$ ipython --no-banner

In [1]: import numpy as np

In [2]: np.set_printoptions(precision=1, suppress=True, linewidth=120)

In [3]: def rd(a):
   ...:     return np.round(a, 1) + 0
   ...: 

In [4]: feats = np.load("arr.npy")

In [5]: feats
Out[5]: 
array([[ -2,   5,   4,   3,   2,   4,  -2],
       [  2,   5,  -4,   2,   0,   5,   4],
       [  2,   5,  -4,   2,   0,   5,   4],
       [ -5,   4,   9,   8,   6,   2,   2],
       [ 10,   8,   3,   2,   0, -13,   9],
       [  0,   0,   0,   0,   0,   0,   0],
       [  2,   2,   8,   7,   6, -12,   9],
       [  5,   5,   0,   0,  -2,  -3,   4],
       [ -4,   8,   5,   1,   3,   7,  -5],
       [  2,   9,  -6,   5,   3,   0,   7],
       [  5,   9,  -2,   3,   1,  -8,   7],
       [  0,   0,   0,   0,   0,   0,   0],
       [  0,   0,   0,   0,   0,   0,   0],
       [  0,   0,   0,   0,   0,   0,   0],
       [ 10,   4,   5,  -1,  -3,  -8,   6],
       [  5,  -1,   5,  -1,  -1,  -5,   2],
       [ -4,   8,   5,   1,   3,   7,  -5],
       [  0,   8,  -3,   0,   1,   8,   1],
       [  1,   7,  10,   0,   2,   2,  -3],
       [ -2,   5,   4,   3,   2,   4,  -2],
       [ -4,   8,   5,   1,   3,   7,  -5],
       [  2,   2,   8,   7,   6, -12,   9],
       [  2,   5,  -4,   2,   0,   5,   4],
       [  2,   5,  -4,   2,   0,   5,   4],
       [ -2,   5,   4,   3,   2,   4,  -2],
       [  2,  -2,  10,   4,   3,  -7,   6]])

In [6]: cen = feats - feats.mean(axis=0)

In [7]: V = np.linalg.svd(cen)[2][:5]

In [8]: A2 = cen - cen @ V.T @ V

In [9]: rd(A2.std(axis=0))
Out[9]: array([0.2, 0.1, 0. , 0.4, 0.4, 0. , 0.2])

In [10]: rd(np.linalg.norm(A2) / np.linalg.norm(cen))
Out[10]: np.float64(0.1)

In [11]: rd(np.cov(cen @ V.T, rowvar=False))
Out[11]: 
array([[65.6,  0. ,  0. ,  0. ,  0. ],
       [ 0. , 30.4,  0. ,  0. ,  0. ],
       [ 0. ,  0. , 12.9,  0. ,  0. ],
       [ 0. ,  0. ,  0. ,  9. ,  0. ],
       [ 0. ,  0. ,  0. ,  0. ,  2.3]])

In [12]: np.linalg.norm(A2, axis=1).round(6).argmax()
Out[12]: np.int64(17)

In [13]: x = np.array([-6, 2, -8, -2, -1, -1, -9])

In [14]: y = feats @ x

In [15]: rd(np.linalg.solve(feats.T @ feats, feats.T @ y))
Out[15]: array([-6.,  2., -8., -2., -1., -1., -9.])

In [16]: rd(np.linalg.lstsq(feats, y)[0])
Out[16]: array([-6.,  2., -8., -2., -1., -1., -9.])

In [17]: y
Out[17]: 
array([  -4,  -15,  -15,  -76, -140,    0, -161,  -51,   33,  -22,  -58,    0,    0,    0, -133,  -82,   33,   22,
        -49,   -4,   33, -161,  -15,  -15,   -4, -154])

In [18]: rng = np.random.default_rng(56)

In [19]: y = y + 0.1 * rng.normal(size=26)

In [20]: rd(y)
Out[20]: 
array([  -4.1,  -15. ,  -14.8,  -75.9, -140. ,    0.1, -160.9,  -50.8,   32.9,  -22. ,  -57.9,   -0.1,    0. ,   -0.1,
       -133.1,  -81.9,   32.8,   21.8,  -49. ,   -4.1,   33.1, -160.9,  -15. ,  -14.8,   -3.9, -153.9])

In [21]: beta, *_ = np.linalg.lstsq(feats, y)

In [22]: [round(float(np.linalg.norm(np.linalg.solve(feats.T @ feats + lam * np.eye(7), feats.T @ y))), 2) for lam in (0, 1, 10, 100)]
Out[22]: [13.81, 13.67, 12.73, 9.4]
